$ python -q
>>> import numpy as np
>>> np.set_printoptions(precision=2, suppress=True, linewidth=160, floatmode="fixed")
>>> Y = np.array([[3, 3, -1, -3, 2, 3, 2, 3, -2, -1, 2],
...     [2, 1, -2, -1, -3, 2, 1, -1, 3, -3, -3],
...     [2, 1, 2, -3, -3, 3, 1, 1, -1, -3, -1],
...     [-3, -3, 3, -2, 0, -1, 1, -1, -3, -1, 2],
...     [3, -2, -2, -1, 2, 3, -1, 1, 3, 3, 2],
...     [-1, 1, -1, 1, 3, -3, 3, -3, -2, -3, -2],
...     [-2, 3, -3, 3, 0, 0, -3, 1, 2, 1, -2],
...     [2, 0, -3, 3, 2, 0, -2, 2, -3, -1, 1],
...     [-2, -2, 2, 2, 1, 0, 1, 1, -1, -3, -1],
...     [2, -1, 3, -2, 1, -3, 2, 0, -1, -1, -1],
...     [1, 3, 0, 1, 2, -3, -3, -3, -3, -3, 1]])
>>> data = np.triu(Y)
>>> print(data)
[[ 3  3 -1 -3  2  3  2  3 -2 -1  2]
 [ 0  1 -2 -1 -3  2  1 -1  3 -3 -3]
 [ 0  0  2 -3 -3  3  1  1 -1 -3 -1]
 [ 0  0  0 -2  0 -1  1 -1 -3 -1  2]
 [ 0  0  0  0  2  3 -1  1  3  3  2]
 [ 0  0  0  0  0 -3  3 -3 -2 -3 -2]
 [ 0  0  0  0  0  0 -3  1  2  1 -2]
 [ 0  0  0  0  0  0  0  2 -3 -1  1]
 [ 0  0  0  0  0  0  0  0 -1 -3 -1]
 [ 0  0  0  0  0  0  0  0  0 -1 -1]
 [ 0  0  0  0  0  0  0  0  0  0  1]]
>>> # triangular: eigenvalues sit on the diagonal
>>> Y = data / np.sqrt((data ** 2).mean(axis=1, keepdims=True))
>>> Y[10]
array([0.00, 0.00, 0.00, 0.00, 0.00, 0.00, 0.00, 0.00, 0.00, 0.00, 3.32])
>>> np.linalg.norm(Y, axis=1)
array([3.32, 3.32, 3.32, 3.32, 3.32, 3.32, 3.32, 3.32, 3.32, 3.32, 3.32])
>>> np.linalg.matrix_rank(Y) == np.linalg.matrix_rank(data)
np.True_
>>> print(np.linalg.matrix_rank(data - data.mean(axis=1, keepdims=True)))
10
>>> Q, V = np.linalg.qr(data[:, :8])[0], np.linalg.qr(data[:, 8:])[0]
>>> sig = np.linalg.svd(Q.T @ V, compute_uv=False)
>>> (sig > 0.9).sum()
np.int64(2)
>>> sig
array([1.00, 0.95, 0.88])
>>> M = np.loadtxt("a.csv", delimiter=",")
>>> M
array([[0.27, 0.18, 0.27, 0.00, 0.09, 0.00, 0.18],
       [0.19, 0.25, 0.19, 0.00, 0.12, 0.19, 0.06],
       [0.22, 0.00, 0.22, 0.11, 0.11, 0.22, 0.11],
       [0.00, 0.08, 0.08, 0.33, 0.25, 0.00, 0.25],
       [0.00, 0.38, 0.00, 0.12, 0.25, 0.12, 0.12],
       [0.20, 0.30, 0.20, 0.00, 0.10, 0.20, 0.00],
       [0.00, 0.27, 0.09, 0.00, 0.09, 0.27, 0.27]])
>>> # rows sum to 1
>>> np.prod(np.diag(data)), round(np.linalg.det(data), 2)
(np.int64(-432), np.float64(-432.0))
>>> data @ data
array([[  9,  12, -11,  -3,   4,  12,   6,   9,  10,  -3,  -6],
       [  0,   1,  -6,   7,  -3, -18,   4, -12,  -3, -15, -19],
       [  0,   0,   4,   0, -12,  -9,   8,  -4,  -8, -15, -18],
       [  0,   0,   0,   4,   0,   5,  -8,   4,  16,  17,   1],
       [  0,   0,   0,   0,   4,  -3,  10,  -6,  -8, -17,  -3],
       [  0,   0,   0,   0,   0,   9, -18,   6,  23,  24,   0],
       [  0,   0,   0,   0,   0,   0,   9,  -1, -11, -11,   2],
       [  0,   0,   0,   0,   0,   0,   0,   4,  -3,   8,   7],
       [  0,   0,   0,   0,   0,   0,   0,   0,   1,   6,   3],
       [  0,   0,   0,   0,   0,   0,   0,   0,   0,   1,   0],
       [  0,   0,   0,   0,   0,   0,   0,   0,   0,   0,   1]])
>>> rng = np.random.default_rng(7371)
>>> lab = rng.permutation(7)
>>> lab
array([1, 2, 3, 0, 5, 4, 6])
>>> Y = M[lab][:, lab]
>>> np.allclose(Y, M)
False
>>> round(float(np.linalg.det(Y)), 2), round(np.linalg.det(M[lab]), 2)
(0.0, np.float64(0.0))
>>> np.diag(Y)
array([0.25, 0.22, 0.33, 0.27, 0.20, 0.25, 0.27])
>>> print(np.round(np.trace(Y), 2))
1.8
>>> arr = np.load("layer18.npy")
>>> arr
array([[ 0.98, -0.12, -0.12, -0.07, -0.12],
       [-0.12,  0.41, -0.59, -0.35, -0.59],
       [-0.12, -0.59,  0.41, -0.35, -0.59],
       [-0.07, -0.35, -0.35,  0.79, -0.35],
       [-0.12, -0.59, -0.59, -0.35,  0.41]])
>>> # orthonormal columns
>>> ev, V = np.linalg.eig(arr)
>>> print(ev)
[ 1.00 -1.00  1.00  1.00  1.00]
>>> np.sort(np.linalg.eigvals(np.linalg.inv(arr)))
array([-1.00,  1.00,  1.00,  1.00,  1.00])
>>> print(np.sort(np.linalg.eigvals(arr.T)))
[-1.00  1.00  1.00  1.00  1.00]
>>> x0 = np.array([2, 2, -1, 0, 0])
>>> np.sort(np.abs(np.degrees(np.angle(np.linalg.eigvals(arr)))))
array([  0.00,   0.00,   0.00,   0.00, 180.00])
>>> np.round(np.linalg.norm(x0), 2), round(float(np.linalg.norm(arr @ x0)), 2)
(np.float64(3.0), 3.0)
>>> np.round(np.linalg.det(arr), 2)
np.float64(-1.0)
>>> ev, V = np.linalg.eigh(arr)
>>> x0 = np.array([2, 0, 4, 2, 5])
>>> print(np.round(x0 @ arr @ x0, 2))
-17.09
>>> V * np.maximum(ev, 0) @ V.T
array([[ 0.99, -0.06, -0.06, -0.04, -0.06],
       [-0.06,  0.71, -0.29, -0.18, -0.29],
       [-0.06, -0.29,  0.71, -0.18, -0.29],
       [-0.04, -0.18, -0.18,  0.89, -0.18],
       [-0.06, -0.29, -0.29, -0.18,  0.71]])
>>> np.round(V * np.abs(ev) @ V.T, 2) + 0
array([[1.00, 0.00, 0.00, 0.00, 0.00],
       [0.00, 1.00, 0.00, 0.00, 0.00],
       [0.00, 0.00, 1.00, 0.00, 0.00],
       [0.00, 0.00, 0.00, 1.00, 0.00],
       [0.00, 0.00, 0.00, 0.00, 1.00]])
>>> round(float(np.abs(arr).sum(axis=1).max()), 2), round(float(np.abs(ev).max()), 2)
(2.06, 1.0)
>>> proj = np.triu(np.array([[-1, 0, 2, -2, 1],
...     [-2, 1, 2, -2, 2],
...     [2, -1, 0, 0, 1],
...     [0, -2, 1, -1, -1],
...     [2, 0, -1, 2, 2]]), 1) + np.eye(5)
>>> Y = proj @ arr @ np.linalg.inv(proj)
>>> np.poly(Y)
array([ 1.00, -3.00,  2.00,  2.00, -3.00,  1.00])
>>> np.round(np.trace(Y), 2), np.round(np.trace(arr), 2)
(np.float64(3.0), np.float64(3.0))
>>> J = np.load("dump.npy")
>>> J
array([[ 1,  1,  1,  1,  1,  1,  1,  1],
       [ 1,  1,  1,  1, -1, -1, -1, -1],
       [ 1,  1, -1, -1,  1,  1, -1, -1]])
>>> # columns 0 and 1 are equal
>>> u = np.array([-4, 5, -2])
>>> np.correlate(J[2], J[1], "full")
array([-1, -2, -1,  0,  1,  2,  1,  0,  1,  2,  1,  0, -1, -2, -1])
>>> u = np.array([-1, 0, 1])
>>> np.polyval(u, M[1])
array([0.96, 0.94, 0.96, 1.00, 0.98, 0.96, 1.00])
>>> np.array([np.convolve(row, u, "same") for row in M])
array([[-0.18,  0.00,  0.18,  0.18,  0.00, -0.09,  0.00],
       [-0.25,  0.00,  0.25,  0.06, -0.19,  0.06,  0.19],
       [ 0.00,  0.00, -0.11,  0.11, -0.11,  0.00,  0.22],
       [-0.08, -0.08, -0.25, -0.17,  0.33,  0.00,  0.00],
       [-0.38,  0.00,  0.25, -0.25,  0.00,  0.12,  0.12],
       [-0.30,  0.00,  0.30,  0.10, -0.20,  0.10,  0.20],
       [-0.27, -0.09,  0.27,  0.00, -0.27, -0.18,  0.27]])
>>> np.correlate(M[1], M[6], "full")
array([0.05, 0.12, 0.14, 0.07, 0.07, 0.16, 0.16, 0.09, 0.02, 0.05, 0.06, 0.02, 0.00])
>>> Y = J / np.sqrt((J ** 2).mean(axis=1, keepdims=True))
>>> Y[1]
array([ 1.00,  1.00,  1.00,  1.00, -1.00, -1.00, -1.00, -1.00])
>>> np.linalg.matrix_rank(Y) == np.linalg.matrix_rank(J)
np.True_
>>> J - J.mean(axis=1, keepdims=True)
array([[ 0.00,  0.00,  0.00,  0.00,  0.00,  0.00,  0.00,  0.00],
       [ 1.00,  1.00,  1.00,  1.00, -1.00, -1.00, -1.00, -1.00],
       [ 1.00,  1.00, -1.00, -1.00,  1.00,  1.00, -1.00, -1.00]])
>>> x0 = np.array([0, 3, 3, 3, 2, 2, 0, 1])
>>> np.sign((J @ x0).round(6))
array([1, 1, 0])
>>> J @ np.eye(8)[5]
array([ 1.00, -1.00,  1.00])
>>> K = np.load("data.npy")
>>> K
array([[ 1.00,  0.00,  0.00,  0.00,  0.00],
       [ 0.00,  0.00, -1.00,  0.00,  0.00],
       [ 0.00,  1.00,  0.00,  0.00,  0.00],
       [ 0.00,  0.00,  0.00,  1.00,  0.00],
       [ 0.00,  0.00,  0.00,  0.00,  1.00]])
>>> # 4 groups of indices that never mix
>>> Q, R = np.linalg.qr(K)
>>> print(np.allclose(R.T @ R, K.T @ K))
True
>>> abs(R[0, 0]), round(np.linalg.norm(K[:, 0]), 2)
(np.float64(1.0), np.float64(1.0))
